$ ipython --no-banner

In [1]: import numpy as np

In [2]: from numpy import linalg as LA

In [3]: np.set_printoptions(precision=1, suppress=True, linewidth=120, sign=" ")

In [4]: tidy = lambda a: np.round(a, 1) + 0

In [5]: X = np.array([[2.0, 1.0, 0.0], [2.0, 1.0, 0.0], [0.0, 0.0, 8.0]])

In [6]: # rows 0 and 1 are equal

In [7]: U, sv, Vh = LA.svd(X)

In [8]: evecs = Vh[:(sv > 1e-8).sum()]

In [9]: rng = np.random.default_rng(92)

In [10]: x = X[0] + -1 * X[2] + rng.integers(2) * np.eye(3)[0]

In [11]: x
Out[11]: array([ 2.,  1., -8.])

In [12]: tidy(LA.norm(x - evecs.T @ evecs @ x))
Out[12]: np.float64(0.0)

In [13]: LA.matrix_rank(np.vstack([X, x]))
Out[13]: np.int64(2)

In [14]: x = np.array([3, 0, 2])

In [15]: X @ (2 * x)
Out[15]: array([ 12.,  12.,  32.])

In [16]: np.sign((X @ x).round(6))
Out[16]: array([ 1.,  1.,  1.])

In [17]: LA.norm(X @ x) <= LA.norm(X, 2) * LA.norm(x) + 1e-9
Out[17]: np.True_

In [18]: X @ x
Out[18]: array([  6.,   6.,  16.])

In [19]: X @ np.eye(3)[2]
Out[19]: array([ 0.,  0.,  8.])

In [20]: X * x
Out[20]: 
array([[  6.,   0.,   0.],
       [  6.,   0.,   0.],
       [  0.,   0.,  16.]])

In [21]: (X * x).sum(axis=1)
Out[21]: array([  6.,   6.,  16.])

In [22]: (X @ x).argmax()
Out[22]: np.int64(2)

In [23]: U, sv, Vh = LA.svd(X)

In [24]: tidy(sv)
Out[24]: array([ 8. ,  3.2,  0. ])

In [25]: Y = U[:, :2] @ np.diag(sv[:2]) @ Vh[:2]

In [26]: LA.matrix_rank(X, rtol=0.05)
Out[26]: np.int64(2)

In [27]: tidy(LA.norm(X - Y) / LA.norm(X))
Out[27]: np.float64(0.0)

In [28]: LA.matrix_rank(Y)
Out[28]: np.int64(2)

In [29]: tidy(Y)
Out[29]: 
array([[ 2.,  1.,  0.],
       [ 2.,  1.,  0.],
       [ 0.,  0.,  8.]])

In [30]: P = np.triu(np.array([[1, 2, 0], [-1, 2, 0], [-1, -2, -2]]), 1) + np.eye(3)

In [31]: Y = P @ X @ LA.inv(P)

In [32]: np.trace(Y), np.trace(X)
Out[32]: (np.float64(11.0), np.float64(11.0))

In [33]: P @ X - X @ P
Out[33]: 
array([[ 4., -2.,  0.],
       [ 0., -4.,  0.],
       [ 0.,  0.,  0.]])

In [34]: tidy(np.trace(LA.pinv(X) @ X))
Out[34]: np.float64(2.0)

In [35]: np.allclose(X[:-1].T @ LA.lstsq(X[:-1].T, X[-1])[0], X[-1])
Out[35]: False

In [36]: np.unique(X.round(6), axis=0).shape
Out[36]: (2, 3)

In [37]: E = np.load("a.npy")

In [38]: E
Out[38]: 
array([[ 0,  0,  1,  1],
       [ 0,  0,  1,  0],
       [ 1,  1,  0,  1],
       [ 1,  0,  1,  0]])

In [39]: ev, evecs = LA.eigvalsh(E)
ValueError: too many values to unpack (expected 2)


In [40]: ev, evecs = LA.eigh(E)

In [41]: ev.sum(), np.trace(E)
Out[41]: (np.float64(0.0), np.int64(0))

In [42]: tidy(ev)
Out[42]: array([-1.5, -1. ,  0.3,  2.2])

In [43]: np.abs(evecs[:, -1]).round(6).argmax()
Out[43]: np.int64(2)

In [44]: feats = np.array([[1, -1, -1, 1, -1, 1, 1, -1],
    ...:     [1, -1, -1, 1, 1, -1, -1, 1],
    ...:     [1, 1, -1, -1, -1, -1, 1, 1]])

In [45]: feats
Out[45]: 
array([[ 1, -1, -1,  1, -1,  1,  1, -1],
       [ 1, -1, -1,  1,  1, -1, -1,  1],
       [ 1,  1, -1, -1, -1, -1,  1,  1]])

In [46]: Y = feats / np.sqrt((feats ** 2).mean(axis=1, keepdims=True))

In [47]: LA.matrix_rank(feats - feats.mean(axis=1, keepdims=True))
Out[47]: np.int64(3)

In [48]: tidy(LA.norm(Y, axis=1))
Out[48]: array([ 2.8,  2.8,  2.8])

In [49]: Y[1]
Out[49]: array([ 1., -1., -1.,  1.,  1., -1., -1.,  1.])

In [50]: Y = np.array([[-2, 4, -3],
    ...:     [-2, -4, 5],
    ...:     [0, 5, -3],
    ...:     [-1, 0, -5],
    ...:     [-4, -1, 4],
    ...:     [-3, -3, 1],
    ...:     [5, 5, -2],
    ...:     [4, -3, 5]])

In [51]: np.einsum("ij->j", feats)
Out[51]: array([ 3, -1, -3,  1, -1, -1,  1,  1])

In [52]: np.vstack([feats, Y.T]).shape
Out[52]: (6, 8)

In [53]: Y = feats / LA.norm(feats, axis=1)
ValueError: operands could not be broadcast together with shapes (3,8) (3,) 


In [54]: Y = feats / LA.norm(feats, axis=1, keepdims=True)

In [55]: G = Y @ Y.T

In [56]: np.degrees(np.arccos(np.clip(G[1, 2], -1, 1)))
Out[56]: np.float64(90.0)

In [57]: (np.abs(G) > 0.9).astype(int)
Out[57]: 
array([[ 1,  0,  0],
       [ 0,  1,  0],
       [ 0,  0,  1]])

In [58]: tidy(G)
Out[58]: 
array([[ 1.,  0.,  0.],
       [ 0.,  1.,  0.],
       [ 0.,  0.,  1.]])

In [59]: feats @ feats
ValueError: matmul: Input operand 1 has a mismatch in its core dimension 0, with gufunc signature (n?,k),(k,m?)->(n?,m?) (size 3 is different from 8)


In [60]: G = feats.T @ feats

In [61]: tidy(LA.eigvalsh(G)[::-1])
Out[61]: array([ 8.,  8.,  8.,  0.,  0.,  0.,  0.,  0.])

In [62]: tidy(LA.svd(feats, compute_uv=False) ** 2)
Out[62]: array([ 8.,  8.,  8.])

In [63]: np.diag(G)
Out[63]: array([ 3,  3,  3,  3,  3,  3,  3,  3])

In [64]: data = np.loadtxt("mat.csv", delimiter=",")

In [65]: data
Out[65]: 
array([[  5.,   7.,  -2.,   1.,   7.],
       [  7.,  14.,  -4.,   5.,  10.],
       [ -2.,  -4.,   8.,   2., -12.],
       [  1.,   5.,   2.,   5.,  -3.],
       [  7.,  10., -12.,  -3.,  22.]])

In [66]: np.kron(np.eye(2, dtype=int), data)
Out[66]: 
array([[  5.,   7.,  -2.,   1.,   7.,   0.,   0.,  -0.,   0.,   0.],
       [  7.,  14.,  -4.,   5.,  10.,   0.,   0.,  -0.,   0.,   0.],
       [ -2.,  -4.,   8.,   2., -12.,  -0.,  -0.,   0.,   0.,  -0.],
       [  1.,   5.,   2.,   5.,  -3.,   0.,   0.,   0.,   0.,  -0.],
       [  7.,  10., -12.,  -3.,  22.,   0.,   0.,  -0.,  -0.,   0.],
       [  0.,   0.,  -0.,   0.,   0.,   5.,   7.,  -2.,   1.,   7.],
       [  0.,   0.,  -0.,   0.,   0.,   7.,  14.,  -4.,   5.,  10.],
       [ -0.,  -0.,   0.,   0.,  -0.,  -2.,  -4.,   8.,   2., -12.],
       [  0.,   0.,   0.,   0.,  -0.,   1.,   5.,   2.,   5.,  -3.],
       [  0.,   0.,  -0.,  -0.,   0.,   7.,  10., -12.,  -3.,  22.]])

In [67]: tidy(np.poly(data))
Out[67]: array([    1.,   -54.,   660., -1400.,     0.,     0.])

In [68]: tidy(LA.eigvals(data))
Out[68]: array([ 37.3,  14. ,   0. ,   2.7,   0. ])

In [69]: tidy(LA.det(data[::-1]))
Out[69]: np.float64(0.0)

In [70]: np.einsum("ij,ji->", data, data)
Out[70]: np.float64(1596.0)

In [71]: np.einsum("ii->", data)
Out[71]: np.float64(54.0)

In [72]: tidy(LA.eigvals(data).sum().real)
Out[72]: np.float64(54.0)
